>>> import numpy as np
>>> from numpy import linalg as LA
>>> np.set_printoptions(precision=2, suppress=True, linewidth=120)
>>> J = np.load("sample18.npy")
>>> J
array([[-18. ,  -2. ,   6. ],
       [ -0.4,   0.5,   0.2],
       [  0.5,   0.2,  -0.2],
       [  0.1,  -0.8,   1.8],
       [  0.3,   0.2,  -0.9],
       [ -0.8,  -0.2,  -0.6],
       [ -0.5,   1.2,   1. ],
       [ -2. ,  -1.6,  -0.5],
       [ -0.7,  -0.7,  -0.9],
       [ -0.4,  -0.3,   1.1],
       [  1. ,  -2.2,   0.1],
       [  0.1,  -1.4,  -0.4],
       [  1. ,   0.1,   0.6],
       [  0.3,  -3. ,   2. ],
       [ -1. ,   0.7,  -0.4],
       [  0.1,  -0.6,  -1.5],
       [  2.3,  -0.5,   0.7],
       [ -1.2,  -0.5,   0.4],
       [  0.1,   2.2,  -1.3],
       [  0.3,  -1.6,   0.4],
       [ -0.3,   1.8,  -0.9],
       [  0.7,  -0.3,   0. ],
       [ -0.7,  -1.9,  -1.1]])
>>> # row 0 dominates
>>> d = LA.norm(J[:, None] - J[None], axis=-1)
>>> d.shape
(23, 23)
>>> LA.matrix_rank(d ** 2)
np.int64(5)
>>> (d + 1e9 * np.eye(23)).round(6).argmin(axis=1)
array([ 7, 14, 21,  9,  2,  8,  1, 22,  5,  3, 19, 19, 21, 19,  1,  8, 12,  9, 20, 11, 18,  2, 11])
>>> np.unravel_index(d.round(6).argmax(), d.shape)
(np.int64(0), np.int64(16))
>>> d[1].round(6).argsort(kind="stable")[:4]
array([ 1, 14,  2,  6])
>>> out = np.c_[J[:, :1] @ np.array([[0]]), np.array([1, 0, 0, 1, 1, 2, 2, 1, 2, 1, 0, 1, 1, 1, 2, 2, 2, 2, 2, 2, 0, 1, 1])]
>>> out
array([[0., 1.],
       [0., 0.],
       [0., 0.],
       [0., 1.],
       [0., 1.],
       [0., 2.],
       [0., 2.],
       [0., 1.],
       [0., 2.],
       [0., 1.],
       [0., 0.],
       [0., 1.],
       [0., 1.],
       [0., 1.],
       [0., 2.],
       [0., 2.],
       [0., 2.],
       [0., 2.],
       [0., 2.],
       [0., 2.],
       [0., 0.],
       [0., 1.],
       [0., 1.]])
>>> LA.norm(LA.qr(J)[0].T @ out, axis=0) ** 2 / ((out ** 2).sum(axis=0) + 1e-12)
array([0.  , 0.09])
>>> LA.norm(out - J @ LA.lstsq(J, out)[0], axis=0)
array([0.  , 6.46])
>>> out = np.array([[-1, -2], [2, 3], [2, 1]])
>>> np.einsum("ij->j", J)
array([-19.2, -10.7,   5.6])
>>> np.vstack([J, out.T]).shape
(25, 3)
>>> F = np.load("x.npy")
>>> F
array([[-1,  0,  0,  0,  0],
       [ 0,  3,  0,  0,  0],
       [ 0,  0,  0,  0, -3],
       [ 0,  0, -2,  0,  0],
       [ 0,  0,  0, -1,  0]])
>>> # splits into 3 blocks
>>> u, v = F[0], F[1]
>>> u @ v
np.int64(0)
>>> pr = (u @ v) / (u @ u) * u
>>> v - pr
array([0., 3., 0., 0., 0.])
>>> np.round(LA.norm(u + v) ** 2 + LA.norm(u - v) ** 2, 2)
np.float64(20.0)
>>> pr
array([-0.,  0.,  0.,  0.,  0.])
>>> W0 = np.load("layer9.npy")
>>> W0
array([[3., 0.],
       [0., 3.]])
>>> # symmetric, so the eigenvalues are real
>>> np.sort(LA.eigvals(W0).real)
array([3., 3.])
>>> (LA.matrix_power((W0 != 0) + (W0.T != 0) + np.eye(2), 2) > 0).astype(int)
array([[1, 0],
       [0, 1]])
>>> rng = np.random.default_rng(318)
>>> labels = rng.permutation(2)
>>> labels
array([1, 0])
>>> out = W0[labels][:, labels]
>>> out
array([[3., 0.],
       [0., 3.]])
>>> np.sort(np.abs(LA.eigvals(out)))
array([3., 3.])
>>> out = W0[0, 0] * W0[1:] - np.outer(W0[1:, 0], W0[0])
>>> out
array([[0., 9.]])
>>> LA.matrix_rank(out), LA.matrix_rank(W0)
(np.int64(1), np.int64(2))
>>> np.flatnonzero(~out.round(6).any(axis=1))
array([], dtype=int64)
>>> W0[:, 0] / W0[0, 0]
array([1., 0.])
>>> x0 = np.array([1, 2])
>>> a = np.maximum(W0 @ x0, 0)
>>> W0 * (a > 1e-9)[:, None]
array([[3., 0.],
       [0., 3.]])
>>> np.tanh(W0 @ x0)
array([1., 1.])
>>> a
array([3., 6.])
>>> W0.T @ a
array([ 9., 18.])
>>> np.maximum(W0 @ x0, 0) - np.maximum(-W0 @ x0, 0)
array([3., 6.])
>>> np.flatnonzero(a > 1e-9)
array([0, 1])
>>> W0.T @ W0
array([[9., 0.],
       [0., 9.]])
>>> LA.pinv(W0)
array([[0.33, 0.  ],
       [0.  , 0.33]])
>>> LA.svd(W0, compute_uv=False)
array([3., 3.])
>>> LA.norm(W0, axis=0)
array([3., 3.])
>>> X = np.loadtxt("out9.csv", delimiter=",")
>>> X
array([[-0.9, -1. , -0.5],
       [ 1.4,  0.9, -2.5],
       [-0.4, -0.8, -0.5]])
>>> out = X / LA.norm(X, axis=1, keepdims=True)
>>> cov = out @ out.T
>>> cov[1]
array([-0.21,  1.  , -0.01])
>>> (cov - 2 * np.eye(3)).round(6).argmax(axis=1)
array([2, 2, 0])
>>> np.round(np.degrees(np.arccos(np.clip(cov[1, 2], -1, 1))), 2)
np.float64(90.56)
>>> cov = X.T @ X
>>> np.trace(cov), round(float((X ** 2).sum()), 2)
(np.float64(12.13), 12.13)
>>> LA.eigvalsh(cov)[::-1]
array([9.14, 2.96, 0.03])
>>> cov
array([[ 2.93,  2.48, -2.85],
       [ 2.48,  2.45, -1.35],
       [-2.85, -1.35,  6.75]])
